% python3 -q
>>> import numpy as np
>>> import numpy.linalg as la
>>> np.set_printoptions(precision=2, suppress=True, linewidth=140, floatmode="fixed")
>>> rd = lambda a: np.round(a, 2) + 0
>>> J = np.loadtxt("data.csv", delimiter=",")
>>> J
array([[-2.00, -3.00, -3.00],
       [-3.00, -2.00, -3.00],
       [-3.00, -3.00, -2.00]])
>>> W1 = np.array([[2, 0, 0], [2, 1, 0], [1, 1, 0]])
>>> coef = np.array([-3, -1, 2])
>>> act = np.maximum(J @ W1 + coef, 0)
>>> la.matrix_rank(act)
np.int64(1)
>>> cent = np.array([[5, 0, 4], [5, 2, 3], [4, 1, 3]])
>>> (act @ cent).round(6).argmax(axis=1)
array([0, 0, 0])
>>> x = np.array([5, 4, 0])
>>> h = np.maximum(J @ x, 0)
>>> np.flatnonzero(h > 1e-9)
array([], dtype=int64)
>>> w, evecs = la.eigh(J)
>>> x = np.array([5, 1, -4])
>>> x @ J @ x
np.float64(30.0)
>>> rd(la.eigvalsh(J[1:, 1:]))
array([-5.00,  1.00])
>>> def softmax(z):
...     e = np.exp(z - z.max(axis=-1, keepdims=True))
...     return e / e.sum(axis=-1, keepdims=True)
... 
>>> rd(softmax(10 * J[0]))
array([1.00, 0.00, 0.00])
>>> att = J @ J.T / np.sqrt(3)
>>> rd(softmax(att)[0] @ J)
array([-2.53, -2.74, -2.74])
>>> rd(softmax(att + np.triu(np.full(att.shape, -np.inf), 1)))
array([[1.00, 0.00, 0.00],
       [0.36, 0.64, 0.00],
       [0.26, 0.26, 0.47]])
>>> arr = np.load("sample1.npy")
>>> rd(arr)
array([[-20.12, -17.47, -12.58, -15.70,  19.40,  26.94],
       [-16.51, -12.84,  -9.89, -11.51,  14.60,  21.22],
       [-14.01,  -9.82,  -8.07,  -8.79,  11.46,  17.39],
       [-11.76,  -7.27,  -6.47,  -6.50,   8.78,  14.06],
       [-10.29,  -5.70,  -5.45,  -5.11,   7.12,  11.96],
       [ -9.62,  -5.02,  -4.99,  -4.51,   6.39,  11.02],
       [ -9.60,  -5.00,  -4.97,  -4.49,   6.37,  11.00],
       [ -8.53,  -3.95,  -4.25,  -3.57,   5.25,   9.53],
       [ -5.92,  -1.68,  -2.56,  -1.59,   2.77,   6.12],
       [ -5.50,  -1.36,  -2.30,  -1.31,   2.41,   5.61],
       [ -3.84,  -0.26,  -1.33,  -0.37,   1.14,   3.65],
       [ -1.74,   0.58,  -0.27,   0.34,  -0.01,   1.46],
       [ -1.32,   0.63,  -0.10,   0.38,  -0.14,   1.07],
       [ -1.16,   0.63,  -0.05,   0.38,  -0.17,   0.94],
       [ -1.05,   0.62,  -0.01,   0.38,  -0.19,   0.84],
       [ -0.23,   0.30,   0.10,   0.17,  -0.14,   0.19],
       [  0.09,  -0.35,  -0.24,  -0.13,   0.16,  -0.17],
       [  0.09,  -0.41,  -0.30,  -0.14,   0.19,  -0.20],
       [  0.08,  -0.42,  -0.32,  -0.14,   0.19,  -0.21],
       [ -0.46,  -0.32,  -1.38,   0.92,  -0.40,  -1.32],
       [ -0.83,   0.47,  -1.82,   2.22,  -1.38,  -2.38],
       [ -0.84,   0.50,  -1.84,   2.27,  -1.42,  -2.42],
       [ -0.88,   0.62,  -1.88,   2.45,  -1.56,  -2.56],
       [ -1.37,   2.63,  -2.33,   5.22,  -3.82,  -4.78],
       [ -1.54,   3.73,  -2.46,   6.64,  -5.01,  -5.93],
       [ -1.59,   4.11,  -2.49,   7.14,  -5.42,  -6.33],
       [ -2.00,   9.59,  -2.62,  13.85, -11.22, -11.83],
       [ -2.09,  13.60,  -2.46,  18.59, -15.39, -15.76],
       [ -2.09,  14.99,  -2.38,  20.21, -16.83, -17.13]])
>>> Ac = arr - arr.mean(axis=0)
>>> left, sigma, vt = la.svd(Ac, full_matrices=False)
>>> np.abs(left[:, 0]).argmax()
np.int64(0)
>>> rd(sigma)
array([89.76, 21.84,  6.41,  0.00,  0.00,  0.00])
>>> rd(vt[0] * np.sign(vt[0, np.abs(vt[0]).argmax()]))
array([-0.27, -0.39, -0.13, -0.44,  0.45,  0.59])
